$ ipython --no-banner

In [1]: import numpy as np

In [2]: from numpy import linalg as LA

In [3]: np.set_printoptions(precision=2, suppress=True, linewidth=140, sign=" ")

In [4]: M = np.load("m.npy")

In [5]: M
Out[5]: 
array([[ 2,  0,  0,  0],
       [ 0,  0,  0,  0],
       [ 0,  0,  0,  0],
       [ 0,  0,  0,  3]])

In [6]: [round(float(x), 2) for x in LA.svd(M, compute_uv=False)[:3]]
Out[6]: [3.0, 2.0, 0.0]

In [7]: LA.cond(M) > 100
Out[7]: np.True_

In [8]: LA.matrix_rank(M, rtol=0.1)
Out[8]: np.int64(2)

In [9]: round(float(LA.norm(M, 2) / LA.norm(M)), 2)
Out[9]: 0.83

In [10]: np.unique(M.round(6), axis=0).shape
Out[10]: (3, 4)

In [11]: np.allclose(M[:-1].T @ LA.lstsq(M[:-1].T, M[-1])[0], M[-1])
Out[11]: False

In [12]: np.abs(np.diag(LA.qr(M)[1])) > 1e-9
Out[12]: array([ True, False, False,  True])

In [13]: M @ LA.pinv(M) @ M
Out[13]: 
array([[ 2.,  0.,  0.,  0.],
       [ 0.,  0.,  0.,  0.],
       [ 0.,  0.,  0.,  0.],
       [ 0.,  0.,  0.,  3.]])

In [14]: np.round(np.trace(LA.pinv(M) @ M), 2)
Out[14]: np.float64(2.0)

In [15]: arr = np.arange(30).reshape(5, 6) + 5

In [16]: arr
Out[16]: 
array([[  5,   6,   7,   8,   9,  10],
       [ 11,  12,  13,  14,  15,  16],
       [ 17,  18,  19,  20,  21,  22],
       [ 23,  24,  25,  26,  27,  28],
       [ 29,  30,  31,  32,  33,  34]])

In [17]: round(LA.norm(arr, 2) / LA.norm(arr), 2)
Out[17]: np.float64(1.0)

In [18]: LA.cond(arr) > 100
Out[18]: np.True_

In [19]: [round(float(x), 2) for x in LA.svd(arr, compute_uv=False)[:3]]
Out[19]: [116.8, 3.72, 0.0]

In [20]: np.argsort(-LA.norm(arr, axis=0).round(6), kind="stable")[:3]
Out[20]: array([ 5,  4,  3])

In [21]: U, sv, Vh = LA.svd(arr)

In [22]: V = Vh[:(sv > 1e-8).sum()]

In [23]: rng = np.random.default_rng(5526)

In [24]: vec = arr[3] + 3 * arr[1] + rng.integers(2) * np.eye(6)[3]

In [25]: vec
Out[25]: array([ 56.,  60.,  64.,  69.,  72.,  76.])

In [26]: np.diag(V.T @ V)
Out[26]: array([ 0.52,  0.3 ,  0.18,  0.18,  0.3 ,  0.52])

In [27]: V.T @ V
Out[27]: 
array([[ 0.52,  0.38,  0.24,  0.1 , -0.05, -0.19],
       [ 0.38,  0.3 ,  0.21,  0.12,  0.04, -0.05],
       [ 0.24,  0.21,  0.18,  0.15,  0.12,  0.1 ],
       [ 0.1 ,  0.12,  0.15,  0.18,  0.21,  0.24],
       [-0.05,  0.04,  0.12,  0.21,  0.3 ,  0.38],
       [-0.19, -0.05,  0.1 ,  0.24,  0.38,  0.52]])

In [28]: U, sv, Vh = LA.svd(M)

In [29]: sv
Out[29]: array([ 3.,  2.,  0.,  0.])

In [30]: M2 = U[:, :2] @ np.diag(sv[:2]) @ Vh[:2]

In [31]: np.abs(M - M2).max()
Out[31]: np.float64(0.0)

In [32]: LA.matrix_rank(M2)
Out[32]: np.int64(2)

In [33]: np.round(LA.norm(M - M2) / LA.norm(M), 2)
Out[33]: np.float64(0.0)

In [34]: LA.matrix_rank(M, rtol=0.05)
Out[34]: np.int64(2)

In [35]: K = rng.normal(size=(31, 4)) + 5 * np.array([3, 1, 2, -2])

In [36]: K
Out[36]: 
array([[ 15.04,   5.25,  10.3 ,  -9.47],
       [ 15.56,   4.98,  10.36,  -9.47],
       [ 16.28,   4.61,  10.73, -11.13],
       [ 15.47,   4.  ,   9.46,  -9.83],
       [ 15.35,   4.49,   7.34,  -9.76],
       [ 15.39,   5.33,  10.89, -10.49],
       [ 13.97,   5.26,   9.51,  -8.91],
       [ 14.71,   5.7 ,  11.02,  -7.89],
       [ 15.03,   7.66,   8.84,  -8.03],
       [ 13.64,   5.13,  10.15, -10.17],
       [ 14.68,   4.5 ,   8.94,  -8.13],
       [ 16.59,   5.17,   9.5 ,  -9.23],
       [ 13.84,   6.81,  10.8 , -12.75],
       [ 14.35,   3.98,  10.4 ,  -9.87],
       [ 14.09,   4.61,  12.19,  -7.8 ],
       [ 13.28,   5.  ,  10.14,  -8.43],
       [ 14.04,   5.2 ,  10.78, -10.65],
       [ 14.52,   2.76,   8.96, -11.15],
       [ 15.64,   4.41,  10.99, -10.71],
       [ 14.81,   4.13,  10.04, -11.3 ],
       [ 13.34,   4.13,  10.49,  -9.94],
       [ 14.72,   3.29,   9.43,  -9.23],
       [ 14.38,   6.13,  10.84,  -8.61],
       [ 15.2 ,   4.86,   8.69, -10.22],
       [ 16.2 ,   5.84,   9.18,  -7.26],
       [ 15.79,   4.44,   9.28,  -9.44],
       [ 16.97,   5.33,   9.26, -10.06],
       [ 14.34,   4.66,  11.82, -10.31],
       [ 14.55,   4.63,   9.8 ,  -9.82],
       [ 15.33,   5.1 ,   9.43, -10.19],
       [ 16.46,   5.28,   9.42, -10.52]])

In [37]: Xc = K - K.mean(axis=0)

In [38]: V = LA.svd(Xc)[2][:1]

In [39]: M2 = Xc - Xc @ V.T @ V

In [40]: M2.std(axis=0)
Out[40]: array([ 0.93,  0.84,  0.95,  0.37])

In [41]: (Xc @ V.T).std(axis=0)
Out[41]: array([ 1.22])

In [42]: LA.norm(M2, axis=1).round(6).argmax()
Out[42]: np.int64(12)

In [43]: M2 = K / np.sqrt((K ** 2).mean(axis=1, keepdims=True))

In [44]: M2[13]
Out[44]: array([ 1.39,  0.39,  1.01, -0.95])

In [45]: LA.norm(M2, axis=1)
Out[45]: 
array([ 2.,  2.,  2.,  2.,  2.,  2.,  2.,  2.,  2.,  2.,  2.,  2.,  2.,  2.,  2.,  2.,  2.,  2.,  2.,  2.,  2.,  2.,  2.,  2.,  2.,  2.,
        2.,  2.,  2.,  2.,  2.])

In [46]: LA.matrix_rank(K - K.mean(axis=1, keepdims=True))
Out[46]: np.int64(3)

In [47]: LA.matrix_rank(M2) == LA.matrix_rank(K)
Out[47]: np.True_

In [48]: data = np.array([[3.93, -0.05, 3.96],
    ...:     [-3.77, -4.21, -7.93],
    ...:     [-1.68, 0.07, -1.95],
    ...:     [2.04, 1.97, 4.09]])

In [49]: labels = rng.permutation(3)

In [50]: M2 = data[:, labels] * rng.choice([-1, 1], 3)

In [51]: M2
Out[51]: 
array([[-0.05,  3.93,  3.96],
       [-4.21, -3.77, -7.93],
       [ 0.07, -1.68, -1.95],
       [ 1.97,  2.04,  4.09]])

In [52]: U, _, Vh = LA.svd(data.T @ M2)

In [53]: np.round(U @ Vh, 2) + 0
Out[53]: 
array([[ 0.,  1.,  0.],
       [ 1.,  0.,  0.],
       [ 0.,  0.,  1.]])

In [54]: labels
Out[54]: array([ 1,  0,  2])

In [55]: M2.shape
Out[55]: (4, 3)

In [56]: M2.sum(axis=1)
Out[56]: array([  7.84, -15.91,  -3.56,   8.1 ])

In [57]: np.unravel_index(np.abs(M2).argmax(), M2.shape)
Out[57]: (np.int64(1), np.int64(2))

In [58]: np.diff(M2, axis=0)
Out[58]: 
array([[ -4.16,  -7.7 , -11.89],
       [  4.28,   2.09,   5.98],
       [  1.9 ,   3.72,   6.04]])

In [59]: M2.mean(axis=0)
Out[59]: array([-0.55,  0.13, -0.46])

In [60]: U, sv, Vh = LA.svd(data)

In [61]: sv
Out[61]: array([ 12.21,   2.87,   0.17])

In [62]: M2 = U[:, :2] @ np.diag(sv[:2]) @ Vh[:2]

In [63]: LA.matrix_rank(M2)
Out[63]: np.int64(2)

In [64]: M2
Out[64]: 
array([[ 3.89, -0.09,  4.  ],
       [-3.76, -4.2 , -7.94],
       [-1.77, -0.01, -1.87],
       [ 2.07,  1.99,  4.07]])

In [65]: U, sv, Vh = LA.svd(M2)

In [66]: V = Vh[:(sv > 1e-8).sum()]

In [67]: vec = M2[3] + -3 * M2[0] + rng.integers(2) * np.eye(3)[0]

In [68]: vec
Out[68]: array([-8.6 ,  2.25, -7.93])

In [69]: LA.matrix_rank(np.vstack([M2, vec]))
Out[69]: np.int64(3)

In [70]: np.allclose(V.T @ V @ vec, vec)
Out[70]: False

In [71]: vec = np.array([1, 3, 1])

In [72]: h = np.maximum(data @ vec, 0)

In [73]: data.T @ h
Out[73]: array([ 54.98,  23.33,  79.89])

In [74]: np.maximum(data @ (3 * vec), 0)
Out[74]: array([ 23.22,   0.  ,   0.  ,  36.12])
